$ python -q
>>> import numpy as np
>>> import numpy.linalg as la
>>> np.set_printoptions(precision=2, suppress=True, linewidth=100)
>>> data = np.load("x.npy")
>>> print(data)
[[-1.  3.  2. -2. -2.  1.  2.  0.]
 [ 2.  0.  1. -1.  1.  2.  0.  0.]
 [-1.  3. -2. -3. -1.  1.  3.  3.]
 [ 1.  2. -1.  0.  1.  2.  0.  3.]
 [-3. -3.  3.  2.  1. -3.  2.  1.]
 [-2.  0. -3.  3. -3.  2.  1.  0.]
 [ 0.  0.  0.  0.  0.  0.  1.  2.]
 [ 0.  0.  0.  0.  0.  0.  1.  2.]]
>>> print(np.argsort(-la.norm(data, axis=0).round(6), kind="stable")[:3])
[1 2 3]
>>> print(la.cond(data) > 100)
True
>>> rng = np.random.default_rng(59)
>>> lab = rng.permutation(8)
>>> print(lab)
[4 2 7 3 6 5 0 1]
>>> Y = data[lab][:, lab]
>>> print(np.diag(Y))
[ 1. -2.  2.  0.  1.  2. -1.  0.]
>>> print(round(float(la.det(Y)), 2), round(la.det(data[lab]), 2))
0.0 0.0
>>> print(Y)
[[ 1.  3.  1.  2.  2. -3. -3. -3.]
 [-1. -2.  3. -3.  3.  1. -1.  3.]
 [ 0.  0.  2.  0.  1.  0.  0.  0.]
 [ 1. -1.  3.  0.  0.  2.  1.  2.]
 [ 0.  0.  2.  0.  1.  0.  0.  0.]
 [-3. -3.  0.  3.  1.  2. -2.  0.]
 [-2.  2.  0. -2.  2.  1. -1.  3.]
 [ 1.  1.  0. -1.  0.  2.  2.  0.]]
>>> rank = la.matrix_rank(data)
>>> print(rank)
7
>>> null = la.svd(data)[2][rank:].T
>>> print(la.matrix_rank(data.T @ data), la.matrix_rank(data @ data.T))
7 7
>>> print(np.allclose(data @ null, 0))
True
>>> print(np.round(data @ null, 2) + 0)
[[0.]
 [0.]
 [0.]
 [0.]
 [0.]
 [0.]
 [0.]
 [0.]]
>>> print(null[:, 0] / null[np.abs(null[:, 0]).round(6).argmax(), 0])
[ 0.79  0.6  -0.21  0.68  0.35 -0.52  1.   -0.5 ]
>>> print([int(la.matrix_rank(data[:, :j + 1])) for j in range(8)])
[1, 2, 3, 4, 5, 6, 7, 7]
>>> r0, r1 = data[5], data[4]
>>> print(r0 @ r0)
36.0
>>> print(r0 @ r1)
-4.0
>>> pr = (r0 @ r1) / (r0 @ r0) * r0
>>> print(np.outer(r0, r1))
[[ 6.  6. -6. -4. -2.  6. -4. -2.]
 [-0. -0.  0.  0.  0. -0.  0.  0.]
 [ 9.  9. -9. -6. -3.  9. -6. -3.]
 [-9. -9.  9.  6.  3. -9.  6.  3.]
 [ 9.  9. -9. -6. -3.  9. -6. -3.]
 [-6. -6.  6.  4.  2. -6.  4.  2.]
 [-3. -3.  3.  2.  1. -3.  2.  1.]
 [-0. -0.  0.  0.  0. -0.  0.  0.]]
>>> Y = data / np.sqrt((data ** 2).mean(axis=1, keepdims=True))
>>> print(la.norm(Y, axis=1))
[2.83 2.83 2.83 2.83 2.83 2.83 2.83 2.83]
>>> print(Y[4])
[-1.25 -1.25  1.25  0.83  0.42 -1.25  0.83  0.42]
>>> m1 = np.load("a.npy")
>>> print(m1)
[[-2  3 -1  2  0  2  0  3 -1 -3]
 [-3 -2  3 -1  2  0  2  0  3 -1]
 [-1 -3 -2  3 -1  2  0  2  0  3]
 [ 3 -1 -3 -2  3 -1  2  0  2  0]
 [ 0  3 -1 -3 -2  3 -1  2  0  2]
 [ 2  0  3 -1 -3 -2  3 -1  2  0]
 [ 0  2  0  3 -1 -3 -2  3 -1  2]
 [ 2  0  2  0  3 -1 -3 -2  3 -1]
 [-1  2  0  2  0  3 -1 -3 -2  3]
 [ 3 -1  2  0  2  0  3 -1 -3 -2]]
>>> x = np.array([8, 5, 7, 5, 8, 2, 4, 8, 9, 0])
>>> target = m1 @ x
>>> c, lr = np.zeros(10), 1 / la.norm(m1, 2) ** 2
>>> for i in range(30):
...     c -= lr * m1.T @ (m1 @ c - target)
...     if i % 5 == 0: print(i, round(la.norm(m1 @ c - target), 2))
... 
0 57.43
5 33.85
10 22.92
15 15.6
20 10.61
25 7.22
>>> print(np.round(la.cond(m1), 2))
4.02
>>> x = np.array([0, 0, 0, 2, 2, 1, 2, 0, 2, 2])
>>> target = m1 @ x
>>> print(target)
[-2 10 12  9 -5  0 -1  3  7  0]
>>> print(np.round(la.solve(m1, target + m1[:, 5]), 2) + 0)
[0. 0. 0. 2. 2. 2. 2. 0. 2. 2.]
>>> print(np.round(la.solve(m1, 5 * target), 2) + 0)
[ 0.  0.  0. 10. 10.  5. 10.  0. 10. 10.]
>>> print(np.round(la.solve(m1, target), 2) + 0)
[0. 0. 0. 2. 2. 1. 2. 0. 2. 2.]
>>> print(np.round(la.solve(m1, m1[:, 1]), 2) + 0)
[0. 1. 0. 0. 0. 0. 0. 0. 0. 0.]
>>> Y = la.inv(m1)
>>> print(np.allclose(Y, m1.T))
False
>>> print(np.round(la.cond(m1), 2))
4.02
>>> print(Y)
[[ 0.02 -0.11  0.08  0.03  0.06  0.08 -0.01  0.12 -0.03  0.1 ]
 [ 0.1   0.02 -0.11  0.08  0.03  0.06  0.08 -0.01  0.12 -0.03]
 [-0.03  0.1   0.02 -0.11  0.08  0.03  0.06  0.08 -0.01  0.12]
 [ 0.12 -0.03  0.1   0.02 -0.11  0.08  0.03  0.06  0.08 -0.01]
 [-0.01  0.12 -0.03  0.1   0.02 -0.11  0.08  0.03  0.06  0.08]
 [ 0.08 -0.01  0.12 -0.03  0.1   0.02 -0.11  0.08  0.03  0.06]
 [ 0.06  0.08 -0.01  0.12 -0.03  0.1   0.02 -0.11  0.08  0.03]
 [ 0.03  0.06  0.08 -0.01  0.12 -0.03  0.1   0.02 -0.11  0.08]
 [ 0.08  0.03  0.06  0.08 -0.01  0.12 -0.03  0.1   0.02 -0.11]
 [-0.11  0.08  0.03  0.06  0.08 -0.01  0.12 -0.03  0.1   0.02]]
>>> print(np.round(la.inv(Y), 2) + 0)
[[-2.  3. -1.  2.  0.  2.  0.  3. -1. -3.]
 [-3. -2.  3. -1.  2.  0.  2.  0.  3. -1.]
 [-1. -3. -2.  3. -1.  2.  0.  2.  0.  3.]
 [ 3. -1. -3. -2.  3. -1.  2.  0.  2.  0.]
 [ 0.  3. -1. -3. -2.  3. -1.  2.  0.  2.]
 [ 2.  0.  3. -1. -3. -2.  3. -1.  2.  0.]
 [ 0.  2.  0.  3. -1. -3. -2.  3. -1.  2.]
 [ 2.  0.  2.  0.  3. -1. -3. -2.  3. -1.]
 [-1.  2.  0.  2.  0.  3. -1. -3. -2.  3.]
 [ 3. -1.  2.  0.  2.  0.  3. -1. -3. -2.]]
>>> print((np.abs(Y) > 1e-9).astype(int))
[[1 1 1 1 1 1 1 1 1 1]
 [1 1 1 1 1 1 1 1 1 1]
 [1 1 1 1 1 1 1 1 1 1]
 [1 1 1 1 1 1 1 1 1 1]
 [1 1 1 1 1 1 1 1 1 1]
 [1 1 1 1 1 1 1 1 1 1]
 [1 1 1 1 1 1 1 1 1 1]
 [1 1 1 1 1 1 1 1 1 1]
 [1 1 1 1 1 1 1 1 1 1]
 [1 1 1 1 1 1 1 1 1 1]]
>>> print(np.allclose(m1 @ m1.T, m1.T @ m1))
True
>>> print(m1 @ np.ones(10))
[3. 3. 3. 3. 3. 3. 3. 3. 3. 3.]
>>> print(m1 @ (-1.0) ** np.arange(10))
[-11.  11. -11.  11. -11.  11. -11.  11. -11.  11.]
>>> print(np.sort(np.abs(np.fft.fft(m1[0]))), np.sort(la.svd(m1, compute_uv=False)))
[ 2.74  2.74  3.    6.51  6.51  6.68  6.68  6.75  6.75 11.  ] [ 2.74  2.74  3.    6.51  6.51  6.68  6.68  6.75  6.75 11.  ]
>>> print(np.fft.fft(m1[0]))
[  3.  +0.j    -6.16-2.58j  -2.43-6.29j   1.66-6.29j   0.93-2.58j -11.  +0.j     0.93+2.58j
   1.66+6.29j  -2.43+6.29j  -6.16+2.58j]
>>> feats = np.loadtxt("test6.csv", delimiter=",")
>>> print(feats)
[[ 9. -2. -2. -4. -4. -2. -4.  2. -2.]
 [-2.  6.  1.  2.  2.  1.  2. -1.  1.]
 [-2.  1.  6.  2.  2.  1.  2. -1.  1.]
 [-4.  2.  2.  9.  4.  2.  4. -2.  2.]
 [-4.  2.  2.  4.  9.  2.  4. -2.  2.]
 [-2.  1.  1.  2.  2.  6.  2. -1.  1.]
 [-4.  2.  2.  4.  4.  2.  9. -2.  2.]
 [ 2. -1. -1. -2. -2. -1. -2.  6. -1.]
 [-2.  1.  1.  2.  2.  1.  2. -1.  6.]]
>>> # symmetric
>>> def softmax(z):
...     e = np.exp(z - z.max(axis=-1, keepdims=True))
...     return e / e.sum(axis=-1, keepdims=True)
... 
>>> print(np.round(softmax(m1[6]), 2) + 0)
[0.02 0.13 0.02 0.35 0.01 0.   0.   0.35 0.01 0.13]
>>> S = m1 @ m1.T / np.sqrt(10)
>>> print(np.round(softmax(S)[6] @ m1, 2) + 0)
[ 0.  2.  0.  3. -1. -3. -2.  3. -1.  2.]
>>> print(softmax(S).round(6).argmax(axis=1))
[0 1 2 3 4 5 6 7 8 9]
>>> x = np.array([1, 1, 2, 0, 1, 2, 1, 0, 1])
>>> target = feats @ x
>>> print(target)
[-11.  13.  18.  16.  21.  18.  21.  -8.  13.]
>>> print(np.round(la.solve(feats, target + feats[:, 8]), 2) + 0)
[1. 1. 2. 0. 1. 2. 1. 0. 2.]
>>> print(np.round(la.solve(feats, -1 * target), 2) + 0)
[-1. -1. -2.  0. -1. -2. -1.  0. -1.]
>>> vals, vecs = la.eigh(feats)
>>> print(np.round(vecs.T @ vecs, 2) + 0)
[[1. 0. 0. 0. 0. 0. 0. 0. 0.]
 [0. 1. 0. 0. 0. 0. 0. 0. 0.]
 [0. 0. 1. 0. 0. 0. 0. 0. 0.]
 [0. 0. 0. 1. 0. 0. 0. 0. 0.]
 [0. 0. 0. 0. 1. 0. 0. 0. 0.]
 [0. 0. 0. 0. 0. 1. 0. 0. 0.]
 [0. 0. 0. 0. 0. 0. 1. 0. 0.]
 [0. 0. 0. 0. 0. 0. 0. 1. 0.]
 [0. 0. 0. 0. 0. 0. 0. 0. 1.]]
>>> print(np.abs(vecs[:, -1]).round(6).argmax())
0
>>> print(la.eigvalsh(feats + 3 * np.eye(9)))
[ 8.  8.  8.  8.  8.  8.  8.  8. 29.]
>>> print(vecs @ np.diag(vals) @ vecs.T)
[[ 9. -2. -2. -4. -4. -2. -4.  2. -2.]
 [-2.  6.  1.  2.  2.  1.  2. -1.  1.]
 [-2.  1.  6.  2.  2.  1.  2. -1.  1.]
 [-4.  2.  2.  9.  4.  2.  4. -2.  2.]
 [-4.  2.  2.  4.  9.  2.  4. -2.  2.]
 [-2.  1.  1.  2.  2.  6.  2. -1.  1.]
 [-4.  2.  2.  4.  4.  2.  9. -2.  2.]
 [ 2. -1. -1. -2. -2. -1. -2.  6. -1.]
 [-2.  1.  1.  2.  2.  1.  2. -1.  6.]]
>>> print(vals.sum(), np.trace(feats))
66.0 66.0
>>> W = np.array([[7, 8, 3, 2],
...     [6, 2, 1, 5],
...     [9, 8, 6, 6],
...     [5, 5, 3, 9],
...     [8, 4, 7, 0],
...     [5, 9, 8, 0],
...     [8, 8, 9, 1],
...     [8, 4, 1, 1],
...     [4, 4, 3, 7]])
>>> c = np.array([-1, -9, 7, -4])
>>> hid = np.maximum(feats @ W + c, 0)
>>> print((hid > 0).astype(int))
[[0 0 0 0]
 [1 1 1 1]
 [1 1 1 1]
 [1 1 1 1]
 [1 1 1 1]
 [1 1 1 1]
 [1 1 1 1]
 [0 0 0 0]
 [1 1 1 1]]
>>> print((hid > 0).mean(axis=0))
[0.78 0.78 0.78 0.78]
>>> W2 = np.array([[-1, -1], [9, 1], [-4, 1], [9, 0]])
>>> print(hid @ W2)
[[   0.    0.]
 [ 511.   26.]
 [ 711.   66.]
 [1181.   98.]
 [ 636.   98.]
 [ 466.  101.]
 [ 821.  128.]
 [   0.    0.]
 [ 661.   56.]]
